$ python -q
>>> import numpy as np
>>> np.set_printoptions(precision=2, suppress=True, linewidth=120)
>>> def tidy(a):
...     return np.round(a, 2) + 0
... 
>>> M = np.loadtxt("arr.csv", delimiter=",")
>>> tidy(M)
array([[ 0.42, -2.84,  0.3 , -0.82],
       [ 1.48,  0.96,  0.89, -2.26],
       [-2.11,  0.06,  2.06, -0.54],
       [-1.48,  0.07, -1.97, -1.72]])
>>> O, R = np.linalg.qr(M)
>>> O.shape, R.shape
((4, 4), (4, 4))
>>> tidy(O @ R)
array([[ 0.42, -2.84,  0.3 , -0.82],
       [ 1.48,  0.96,  0.89, -2.26],
       [-2.11,  0.06,  2.06, -0.54],
       [-1.48,  0.07, -1.97, -1.72]])
>>> tidy(abs(R[0, 0])), tidy(np.linalg.norm(M[:, 0]))
(np.float64(3.0), np.float64(3.0))
>>> tidy(R)
array([[-3.,  0.,  0.,  0.],
       [ 0., -3.,  0.,  0.],
       [ 0.,  0., -3.,  0.],
       [ 0.,  0.,  0., -3.]])
>>> tidy(np.trace(O @ O.T))
np.float64(4.0)
>>> X = np.load("w.npy")
>>> X
array([[ 0.,  1., -2.],
       [ 2.,  1.,  2.],
       [ 2., -1.,  4.]])
>>> M2 = np.array([[-1, -2], [2, 1]])
>>> W2 = np.kron(M2, X)
>>> tidy(np.linalg.norm(W2, 2)), tidy(np.linalg.norm(M2, 2) * np.linalg.norm(X, 2))
(np.float64(16.67), np.float64(16.67))
>>> w, V = np.linalg.eig(X)
>>> tidy(np.sort(np.linalg.eigvals(X @ X)))
array([1.+0.j, 4.+0.j, 4.+0.j])
>>> tidy(np.sort(np.linalg.eigvals(np.linalg.inv(X))))
array([0.5, 0.5, 1. ])
>>> M2 = np.linalg.inv(X)
>>> tidy(np.linalg.inv(M2))
array([[ 0.,  1., -2.],
       [ 2.,  1.,  2.],
       [ 2., -1.,  4.]])
>>> tidy(np.linalg.cond(X))
np.float64(15.44)
>>> X @ M2
array([[1., 0., 0.],
       [0., 1., 0.],
       [0., 0., 1.]])
>>> np.allclose(M2, X.T)
False
>>> tidy(np.linalg.slogdet(X)[0])
np.float64(1.0)
>>> def softmax(z):
...     e = np.exp(z - z.max(axis=-1, keepdims=True))
...     return e / e.sum(axis=-1, keepdims=True)
... 
>>> tidy(softmax(10 * X[2]))
array([0., 0., 1.])
>>> softmax(X).sum(axis=1)
array([1., 1., 1.])
>>> tidy(softmax(X[2]))
array([0.12, 0.01, 0.88])
>>> S = X @ X.T / np.sqrt(3)
>>> tidy(softmax(S + np.triu(np.full(S.shape, -np.inf), 1)))
array([[1., 0., 0.],
       [0., 1., 0.],
       [0., 0., 1.]])
>>> softmax(S).round(6).argmax(axis=1)
array([0, 2, 2])
>>> m1 = np.load("data.npy")
>>> m1
array([[ 0.9 ,  1.1 , -0.2 , -0.4 ],
       [-0.8 ,  0.7 , -1.5 , -0.1 ],
       [ 0.89,  1.1 , -0.19, -0.4 ]])
>>> left, sig, Vt = np.linalg.svd(m1)
>>> tidy(sig)
array([2.16, 1.78, 0.01])
>>> M2 = left[:, :2] @ np.diag(sig[:2]) @ Vt[:2]
>>> tidy(M2)
array([[ 0.9 ,  1.1 , -0.2 , -0.4 ],
       [-0.8 ,  0.7 , -1.5 , -0.1 ],
       [ 0.89,  1.1 , -0.19, -0.4 ]])
>>> np.linalg.matrix_rank(m1, rtol=0.05)
np.int64(2)
>>> tidy(np.linalg.norm(m1 - M2, 2)), tidy(sig[2])
(np.float64(0.01), np.float64(0.01))
>>> np.linalg.matrix_rank(M2)
np.int64(2)
>>> rk = np.linalg.matrix_rank(M2)
>>> rk
np.int64(2)
>>> N = np.linalg.svd(M2)[2][rk:].T
>>> np.linalg.matrix_rank(M2.T @ M2), np.linalg.matrix_rank(M2 @ M2.T)
(np.int64(2), np.int64(2))
>>> [int(np.linalg.matrix_rank(np.delete(M2, i, axis=0))) for i in range(3)]
[2, 2, 2]
>>> N.shape
(4, 2)
>>> [int(np.linalg.matrix_rank(M2[:i])) for i in range(1, len(M2) + 1)]
[1, 2, 2]
>>> [int(np.linalg.matrix_rank(M2[:, :j + 1])) for j in range(4)]
[1, 2, 2, 2]
>>> tidy(M2 @ N)
array([[0., 0.],
       [0., 0.],
       [0., 0.]])
>>> theta = np.radians(15)
>>> R = np.eye(4)
>>> R[3, 3] = R[1, 1] = np.cos(theta)
>>> R[3, 1], R[1, 3] = -np.sin(theta), np.sin(theta)
>>> tidy(R)
array([[ 1.  ,  0.  ,  0.  ,  0.  ],
       [ 0.  ,  0.97,  0.  ,  0.26],
       [ 0.  ,  0.  ,  1.  ,  0.  ],
       [ 0.  , -0.26,  0.  ,  0.97]])
>>> M2 = m1 @ R.T
>>> tidy(M2)
array([[ 0.9 ,  0.96, -0.2 , -0.67],
       [-0.8 ,  0.65, -1.5 , -0.28],
       [ 0.89,  0.96, -0.19, -0.67]])
>>> tidy(np.abs(M2 - m1).max(axis=0))
array([0.  , 0.14, 0.  , 0.27])
>>> tidy(np.linalg.det(R)), tidy(np.trace(R))
(np.float64(1.0), np.float64(3.93))
>>> tidy(np.linalg.svd(m1, compute_uv=False)), tidy(np.linalg.svd(M2, compute_uv=False))
(array([2.16, 1.78, 0.01]), array([2.16, 1.78, 0.01]))
>>> J = np.load("a.npy")
>>> tidy(J)
array([[-0.61,  0.19,  0.64,  0.43],
       [-0.15, -0.3 ,  0.49, -0.8 ],
       [-0.76,  0.1 , -0.59, -0.25],
       [-0.15, -0.93, -0.09,  0.32]])
>>> theta = np.radians(120)
>>> R = np.eye(4)
>>> R[1, 1] = R[2, 2] = np.cos(theta)
>>> R[1, 2], R[2, 1] = -np.sin(theta), np.sin(theta)
>>> tidy(R)
array([[ 1.  ,  0.  ,  0.  ,  0.  ],
       [ 0.  , -0.5 , -0.87,  0.  ],
       [ 0.  ,  0.87, -0.5 ,  0.  ],
       [ 0.  ,  0.  ,  0.  ,  1.  ]])
>>> M2 = J @ R.T
>>> tidy(np.abs(M2 - J).max(axis=0))
array([0.  , 1.47, 1.  , 0.  ])
>>> np.allclose(J @ J.T, M2 @ M2.T)
True
>>> tidy(np.linalg.det(R)), tidy(np.trace(R))
(np.float64(1.0), np.float64(1.0))
>>> np.allclose(np.linalg.norm(J, axis=1), np.linalg.norm(M2, axis=1))
True
>>> tidy(M2)
array([[-0.61, -0.65, -0.16,  0.43],
       [-0.15, -0.27, -0.51, -0.8 ],
       [-0.76,  0.46,  0.38, -0.25],
       [-0.15,  0.54, -0.76,  0.32]])
>>> vec = np.array([1, 9, -9, 6])
>>> rhs = M2 @ vec
>>> tidy(rhs)
array([-2.42, -2.88, -1.5 , 13.51])
>>> tidy(np.linalg.solve(M2, rhs))
array([ 1.,  9., -9.,  6.])
>>> tidy(np.linalg.solve(M2, rhs + M2[:, 2]))
array([ 1.,  9., -8.,  6.])
>>> E = np.load("test6.npy")
>>> E
array([[  3.56,  -3.73,  -2.63],
       [ -3.61,   2.32,   1.65],
       [ -2.45,  21.43,  12.67],
       [  0.39,  17.78,   8.98],
       [  5.42,  -5.97,  -4.29],
       [  0.16, -10.66,  -6.09],
       [  2.87,  -6.57,  -3.72],
       [  0.54,  -2.85,  -1.22],
       [ -1.14, -12.34,  -5.89],
       [  0.3 ,  -2.52,  -1.37],
       [  0.14,   4.74,   2.6 ],
       [ -1.75,  -6.67,  -2.23],
       [  1.31,  -3.81,  -2.76]])
>>> M2 = E / np.linalg.norm(E, axis=1, keepdims=True)
>>> G = M2 @ M2.T
>>> tidy(np.linalg.norm(M2, axis=1))
array([1., 1., 1., 1., 1., 1., 1., 1., 1., 1., 1., 1., 1.])
>>> tidy(G[4])
array([ 1.  , -0.96, -0.86, -0.78,  1.  ,  0.81,  0.96,  0.88,  0.74,  0.86, -0.78,  0.6 ,  0.93])
>>> tidy(np.degrees(np.arccos(np.clip(G[4, 3], -1, 1))))
np.float64(141.58)
>>> vec = np.array([3, 0, 3])
>>> np.einsum("ij,j->i", X, vec)
array([-6., 12., 18.])
>>> X @ (2 * vec)
array([-12.,  24.,  36.])
>>> X @ np.ones(3)
array([-1.,  5.,  5.])
>>> (X * vec).sum(axis=1)
array([-6., 12., 18.])
>>> X * vec
array([[ 0.,  0., -6.],
       [ 6.,  0.,  6.],
       [ 6., -0., 12.]])
>>> (X @ vec).argmax()
np.int64(2)
>>> X @ vec
array([-6., 12., 18.])
>>> np.linalg.norm(X @ vec) <= np.linalg.norm(X, 2) * np.linalg.norm(vec) + 1e-9
np.True_
>>> W2 = E[[8, 11]].astype(float)
>>> for _ in range(4):
...     labels = np.linalg.norm(E[:, None] - W2, axis=-1).argmin(axis=1)
...     W2 = np.array([E[labels == j].mean(axis=0) for j in range(2)])
... 
>>> labels
array([0, 1, 1, 1, 0, 0, 0, 0, 0, 0, 1, 0, 0])
>>> tidy(W2)
array([[ 1.25, -6.12, -3.36],
       [-1.38, 11.57,  6.48]])
>>> np.bincount(labels)
array([9, 4])
>>> np.abs(W2[1] - W2[0]).argmax()
np.int64(1)
